>>> import numpy as np
>>> np.set_printoptions(precision=3, suppress=True, linewidth=200, legacy="1.25")
>>> def rnd(a):
...     return np.round(a, 3) + 0
... 
>>> rng = np.random.default_rng(86616)
>>> theta = np.sort(rng.uniform(-2, 2, 33))
>>> W0 = np.c_[theta, theta ** 2, theta ** 3] @ np.array([[1, 1, 3], [1, 2, 1], [0, -3, -2]])
>>> print(rnd(W0))
[[  1.521  23.283  10.133]
 [  1.433  22.076   9.447]
 [  1.404  21.688   9.228]
 [  1.072  17.26    6.75 ]
 [  0.975  15.997   6.056]
 [  0.937  15.508   5.788]
 [  0.904  15.092   5.561]
 [  0.623  11.531   3.655]
 [  0.317   7.79    1.746]
 [  0.225   6.685   1.21 ]
 [  0.139   5.664   0.732]
 [  0.041   4.491   0.208]
 [ -0.188   1.64   -0.844]
 [ -0.191   1.59   -0.857]
 [ -0.218  -0.015  -0.795]
 [ -0.184  -0.081  -0.643]
 [ -0.181  -0.085  -0.627]
 [  0.373   0.384   0.904]
 [  0.447   0.446   1.041]
 [  0.703   0.606   1.439]
 [  1.153   0.66    1.88 ]
 [  2.364  -0.567   1.812]
 [  2.446  -0.718   1.752]
 [  2.671  -1.17    1.554]
 [  3.046  -2.054   1.124]
 [  3.57   -3.544   0.326]
 [  3.645  -3.784   0.192]
 [  4.219  -5.788  -0.961]
 [  4.58   -7.219  -1.812]
 [  5.099  -9.488  -3.191]
 [  5.3   -10.43   -3.771]
 [  5.444 -11.13   -4.205]
 [  5.57  -11.758  -4.596]]
>>> x = np.array([-9, -9, 8])
>>> y = W0 @ x
>>> coef, lr = np.zeros(3), 1 / np.linalg.norm(W0, 2) ** 2
>>> for i in range(12):
...     coef -= lr * W0.T @ (W0 @ coef - y)
...     if i % 2 == 0: print(i, round(np.linalg.norm(W0 @ coef - y), 3))
... 
0 110.193
2 101.797
4 94.556
6 88.324
8 82.967
10 78.366
>>> print(rnd(np.linalg.cond(W0)))
11.81
>>> out = np.c_[W0[:, :2] @ np.array([[1, 1], [2, 2]]), np.array([-2, 0, 0, -2, -2, -2, 2, 1, -2, 0, 0, 1, -1, 1, -2, 2, 0, -2, 0, 1, 1, -2, 2, 2, -2, 1, 1, -1, 0, 0, 0, 0, -1])]
>>> print(rnd(out))
[[ 48.086  48.086  -2.   ]
 [ 45.584  45.584   0.   ]
 [ 44.78   44.78    0.   ]
 [ 35.592  35.592  -2.   ]
 [ 32.969  32.969  -2.   ]
 [ 31.953  31.953  -2.   ]
 [ 31.089  31.089   2.   ]
 [ 23.685  23.685   1.   ]
 [ 15.897  15.897  -2.   ]
 [ 13.596  13.596   0.   ]
 [ 11.467  11.467   0.   ]
 [  9.023   9.023   1.   ]
 [  3.092   3.092  -1.   ]
 [  2.989   2.989   1.   ]
 [ -0.248  -0.248  -2.   ]
 [ -0.347  -0.347   2.   ]
 [ -0.35   -0.35    0.   ]
 [  1.142   1.142  -2.   ]
 [  1.339   1.339   0.   ]
 [  1.914   1.914   1.   ]
 [  2.472   2.472   1.   ]
 [  1.229   1.229  -2.   ]
 [  1.011   1.011   2.   ]
 [  0.331   0.331   2.   ]
 [ -1.061  -1.061  -2.   ]
 [ -3.519  -3.519   1.   ]
 [ -3.922  -3.922   1.   ]
 [ -7.357  -7.357  -1.   ]
 [ -9.857  -9.857   0.   ]
 [-13.877 -13.877   0.   ]
 [-15.559 -15.559   0.   ]
 [-16.816 -16.816   0.   ]
 [-17.946 -17.946  -1.   ]]
>>> print(rnd(np.linalg.norm(out - W0 @ np.linalg.lstsq(W0, out)[0], axis=0)))
[0.    0.    7.586]
>>> print(np.linalg.matrix_rank(out))
2
>>> basis = W0[[3, 0]].astype(float)
>>> for _ in range(6):
...     idx = np.linalg.norm(W0[:, None] - basis, axis=-1).argmin(axis=1)
...     basis = np.array([W0[idx == j].mean(axis=0) for j in range(2)])
... 
>>> print(idx)
[1 1 1 1 1 1 1 1 0 0 0 0 0 0 0 0 0 0 0 0 0 0 0 0 0 0 0 0 0 0 0 0 0]
>>> print(rnd(basis[1] - basis[0]))
[-0.907 19.319  7.333]
>>> print(np.abs(basis[1] - basis[0]).argmax())
1
>>> m1 = np.load("dump.npy")
>>> print(m1)
[[ -3.063   2.246   2.269]
 [ -5.477   5.115   5.603]
 [ -4.64    3.61    3.314]
 [ -7.718   6.593   7.963]
 [-10.58    8.006   6.072]
 [ -3.215   1.648   1.744]
 [ -5.262   5.571   7.719]
 [ 11.69   -9.556 -11.872]
 [ -7.15    3.395   1.583]
 [  0.258  -0.678  -0.788]
 [-12.803   8.771   8.02 ]
 [  0.14    1.103   2.828]
 [  3.278  -2.643  -2.728]
 [ -5.114   4.106   3.827]
 [ 10.033  -8.423  -8.76 ]
 [-18.648  14.262  14.457]
 [  7.58   -5.234  -3.261]
 [  4.627  -3.545  -1.438]
 [  2.616  -1.682  -1.123]
 [  5.956  -4.853  -5.766]
 [ -0.611   2.158   4.538]
 [ -3.406   2.645   4.715]
 [  8.744  -6.669  -7.597]
 [ -5.481   4.111   3.885]]
>>> basis = m1[[11, 0]].astype(float)
>>> for _ in range(4):
...     idx = np.linalg.norm(m1[:, None] - basis, axis=-1).argmin(axis=1)
...     basis = np.array([m1[idx == j].mean(axis=0) for j in range(2)])
... 
>>> print(idx)
[1 1 1 1 1 1 1 0 1 0 1 1 0 1 0 1 0 0 0 0 1 1 0 1]
>>> print(np.abs(basis[1] - basis[0]).argmax())
0
>>> print(rnd(basis[1] - basis[0]))
[-12.289   9.699  10.051]
>>> cen = m1 - m1.mean(axis=0)
>>> Uu, sv, vt = np.linalg.svd(cen, full_matrices=False)
>>> print(rnd(sv ** 2 / (sv ** 2).sum()))
[0.979 0.02  0.001]
>>> print((np.sign(Uu[:, 0]) == np.sign(Uu[0, 0])).astype(int))
[1 1 1 1 1 1 1 0 1 0 1 0 0 1 0 1 0 0 0 0 1 1 0 1]
>>> print(np.searchsorted(np.cumsum(sv ** 2) / (sv ** 2).sum(), 0.9) + 1)
1
>>> print(np.abs(vt[0]).argmax())
0
>>> print(rnd(vt[0] * np.sign(vt[0, np.abs(vt[0]).argmax()])))
[ 0.667 -0.519 -0.534]
>>> print(rnd(sv))
[53.268  7.686  1.572]
>>> print(rnd((sv ** 2).sum() ** 2 / (sv ** 4).sum()))
1.043
>>> J = np.loadtxt("w.csv", delimiter=",")
>>> print(J)
[[-1.21  -0.216 -3.196  1.153  4.36   0.66 ]
 [-3.631  1.002  4.723 -1.6   -1.14  -7.221]]
>>> print(np.linalg.norm(J, axis=1).argmax())
1
>>> print(rnd(np.linalg.norm(J, axis=0)))
[3.827 1.025 5.703 1.972 4.507 7.251]
>>> print(rnd(np.linalg.norm(J[0], 1)), rnd(np.linalg.norm(J[0], np.inf)))
10.795 4.36
>>> print(rnd(J[0] @ J[1]))
-22.499
>>> print(rnd(np.linalg.norm(J, 1)), rnd(np.linalg.norm(J, np.inf)))
7.919 19.317
>>> print(rnd(np.linalg.norm(J[0] - J[1])))
13.038
>>> r0 = np.array([2, 2])
>>> print(rnd(np.convolve(J[1], r0)))
[ -7.262  -5.258  11.45    6.246  -5.48  -16.722 -14.442]
>>> print(rnd(np.correlate(J[1], J[0], "full")))
[ -2.396 -15.17    3.299  32.296  -4.701 -22.499 -29.917 -10.052  25.261   2.939   8.737]
>>> print(rnd(np.array([np.convolve(row, r0, "same") for row in J])))
[[ -2.42   -2.852  -6.824  -4.086  11.026  10.04 ]
 [ -7.262  -5.258  11.45    6.246  -5.48  -16.722]]
>>> X = np.array([[0, 0, -2, 0, 0, 2, 1],
...     [0, 0, 0, 0, 0, 0, 0],
...     [0, -2, 0, 0, 0, 0, 0]])
>>> print(np.linalg.matrix_rank(X, rtol=0.1))
2
>>> print(rnd(np.linalg.norm(X, 2) / np.linalg.norm(X)))
0.832
>>> print([round(float(x), 3) for x in np.linalg.svd(X, compute_uv=False)[:3]])
[3.0, 2.0, 0.0]
>>> print(np.allclose(X[:-1].T @ np.linalg.lstsq(X[:-1].T, X[-1])[0], X[-1]))
False
>>> print(rnd(X @ np.linalg.pinv(X) @ X))
[[ 0.  0. -2.  0.  0.  2.  1.]
 [ 0.  0.  0.  0.  0.  0.  0.]
 [ 0. -2.  0.  0.  0.  0.  0.]]
>>> print(rnd(np.trace(np.linalg.pinv(X) @ X)))
2.0
>>> print(np.unique(X.round(6), axis=0).shape)
(3, 7)
>>> print(np.abs(np.diag(np.linalg.qr(X)[1])) > 1e-9)
[False  True False]
>>> Uu, sv, vt = np.linalg.svd(X)
>>> print(sv)
[3. 2. 0.]
>>> out = Uu[:, :2] @ np.diag(sv[:2]) @ vt[:2]
>>> print(np.linalg.matrix_rank(X, rtol=0.05))
2
>>> r = np.linalg.matrix_rank(X)
>>> print(r)
2
>>> N = np.linalg.svd(X)[2][r:].T
>>> print([int(np.linalg.matrix_rank(np.delete(X, i, axis=0))) for i in range(3)])
[1, 2, 1]
>>> print(rnd(N @ N.T))
[[ 1.     0.     0.     0.     0.     0.     0.   ]
 [ 0.     0.     0.     0.     0.     0.     0.   ]
 [ 0.     0.     0.556  0.     0.     0.444  0.222]
 [ 0.     0.     0.     1.     0.     0.     0.   ]
 [ 0.     0.     0.     0.     1.     0.     0.   ]
 [ 0.     0.     0.444  0.     0.     0.556 -0.222]
 [ 0.     0.     0.222  0.     0.    -0.222  0.889]]
>>> print(N.shape)
(7, 5)
>>> r0 = np.array([2, 0, -2, 0, -1])
>>> r1 = np.array([0, 0, -1, 2, 0])
>>> F = r0[:, None] + r1[None, :]
>>> print(F)
[[ 2  2  1  4  2]
 [ 0  0 -1  2  0]
 [-2 -2 -3  0 -2]
 [ 0  0 -1  2  0]
 [-1 -1 -2  1 -1]]
>>> r = np.linalg.matrix_rank(F)
>>> print(r)
2
>>> N = np.linalg.svd(F)[2][r:].T
>>> print([int(np.linalg.matrix_rank(F[:, :j + 1])) for j in range(5)])
[1, 1, 2, 2, 2]
>>> print(N.shape)
(5, 3)
>>> print(np.allclose(F @ N, 0))
True
>>> print([int(np.linalg.matrix_rank(np.delete(F, i, axis=0))) for i in range(5)])
[2, 2, 2, 2, 2]
>>> print(np.unique(F.round(6), axis=0).shape)
(4, 5)
>>> print(rnd(np.trace(np.linalg.pinv(F) @ F)))
2.0
>>> print(np.allclose(F[:-1].T @ np.linalg.lstsq(F[:-1].T, F[-1])[0], F[-1]))
True
>>> print(np.linalg.lstsq(F[:-1].T, F[-1])[2])
2
>>> Uu, sv, vt = np.linalg.svd(F)
>>> print(np.argmax(sv[:-1] / (sv[1:] + 1e-6)) + 1)
2
>>> out = Uu[:, :2] @ np.diag(sv[:2]) @ vt[:2]
>>> print(np.linalg.matrix_rank(F, rtol=0.05))
2
>>> print(rnd(np.linalg.norm(F - out, 2)), rnd(sv[2]))
0.0 0.0
>>> print(np.linalg.matrix_rank(out))
2
>>> r0 = np.array([1, 1, -3, 0]) + 0.5
>>> M = np.eye(4) - 2 * np.outer(r0, r0) / (r0 @ r0)
>>> print(rnd(M))
[[ 0.591 -0.409  0.682 -0.136]
 [-0.409  0.591  0.682 -0.136]
 [ 0.682  0.682 -0.136  0.227]
 [-0.136 -0.136  0.227  0.955]]
>>> evals, vecs = np.linalg.eigh(M)
>>> x = np.array([-1, 1, 1, 3])
>>> print(rnd(vecs * np.abs(evals) @ vecs.T))
[[1. 0. 0. 0.]
 [0. 1. 0. 0.]
 [0. 0. 1. 0.]
 [0. 0. 0. 1.]]
>>> print(rnd(np.linalg.eigvalsh(M[1:, 1:])))
[-0.591  1.     1.   ]
>>> print(rnd(x @ M @ x))
11.818
>>> x = np.array([2, 1, 0, 3])
>>> print(rnd((M * x).sum(axis=1)))
[ 0.364 -0.636  2.727  2.455]
>>> print((M @ x).argmax())
2
>>> print(rnd(M @ (2 * x)))
[ 0.727 -1.273  5.455  4.909]
>>> print(rnd(np.linalg.matrix_power(M, 3)))
[[ 0.591 -0.409  0.682 -0.136]
 [-0.409  0.591  0.682 -0.136]
 [ 0.682  0.682 -0.136  0.227]
 [-0.136 -0.136  0.227  0.955]]
>>> assert M == M.T
Traceback (most recent call last):
  File "<python-input-102>", line 1, in <module>
    assert M == M.T
           ^^^^^^^^
ValueError: The truth value of an array with more than one element is ambiguous. Use a.any() or a.all()
>>> print(np.allclose(M @ M.T, M.T @ M))
True
>>> print(rnd(np.abs(np.linalg.eigvals(M)).max()))
1.0
>>> print((M - M.T) / 2)
[[0. 0. 0. 0.]
 [0. 0. 0. 0.]
 [0. 0. 0. 0.]
 [0. 0. 0. 0.]]
>>> print(rnd((M + M.T) / 2))
[[ 0.591 -0.409  0.682 -0.136]
 [-0.409  0.591  0.682 -0.136]
 [ 0.682  0.682 -0.136  0.227]
 [-0.136 -0.136  0.227  0.955]]
>>> O, vecs = np.linalg.qr(M[:, :3])[0], np.linalg.qr(M[:, 3:])[0]
>>> sv = np.linalg.svd(O.T @ vecs, compute_uv=False)
>>> print((sv > 0.9).sum())
0
>>> print(rnd(np.linalg.norm(O @ O.T - vecs @ vecs.T, 2)))
1.0
>>> arr = np.array([[3.0, 0.0, 0.0], [0.0, 3.0, 0.0], [0.0, 0.0, 3.0]])
>>> print(arr)
[[3. 0. 0.]
 [0. 3. 0.]
 [0. 0. 3.]]
>>> evals, vecs = np.linalg.eigh(arr)
>>> x = np.array([2, -8, 5])
>>> print(vecs * np.abs(evals) @ vecs.T)
[[3. 0. 0.]
 [0. 3. 0.]
 [0. 0. 3.]]
>>> print(vecs * np.maximum(evals, 0) @ vecs.T)
[[3. 0. 0.]
 [0. 3. 0.]
 [0. 0. 3.]]
>>> print(x @ arr @ x)
279.0
>>> print(rnd(np.linalg.eigvalsh(arr[1:, 1:])))
[3. 3.]
>>> print((arr != 0).astype(int))
[[1 0 0]
 [0 1 0]
 [0 0 1]]
>>> print(rnd(np.linalg.det(arr)))
27.0
>>> evals, vecs = np.linalg.eigh(arr)
>>> print(rnd(np.linalg.eigvalsh(arr + 5 * np.eye(3))))
[8. 8. 8.]
>>> print(rnd(np.linalg.svd(arr, compute_uv=False)))
[3. 3. 3.]
>>> print(rnd(np.linalg.eigvalsh(arr @ arr)))
[9. 9. 9.]
>>> print((evals > 1e-8).sum(), (evals < -1e-8).sum())
3 0
>>> print(vecs @ np.diag(evals) @ vecs.T)
[[3. 0. 0.]
 [0. 3. 0.]
 [0. 0. 3.]]
>>> print(np.unique(evals.round(6) + 0, return_counts=True)[1])
[3]
>>> print(evals)
[3. 3. 3.]
>>> mat = np.load("x.npy")
>>> print(mat)
[[-3.  0.]
 [ 0. -3.]]
>>> O, Rm = np.linalg.qr(mat)
>>> print(O.T @ O)
[[1. 0.]
 [0. 1.]]
>>> print(abs(Rm[0, 0]), rnd(np.linalg.norm(mat[:, 0])))
3.0 3.0
>>> print(Rm)
[[-3.  0.]
 [ 0. -3.]]
>>> out = mat[0, 0] * mat[1:] - np.outer(mat[1:, 0], mat[0])
>>> print(out)
[[0. 9.]]
>>> print(mat[:, 0] / mat[0, 0])
[ 1. -0.]
>>> x = np.array([4, 9])
>>> a = np.maximum(mat @ x, 0)
>>> print(mat.T @ a)
[0. 0.]
>>> print(np.maximum(mat @ x, 0) - np.maximum(-mat @ x, 0))
[-12. -27.]
>>> print(np.maximum(mat @ (3 * x), 0))
[0. 0.]
>>> print(a)
[0. 0.]
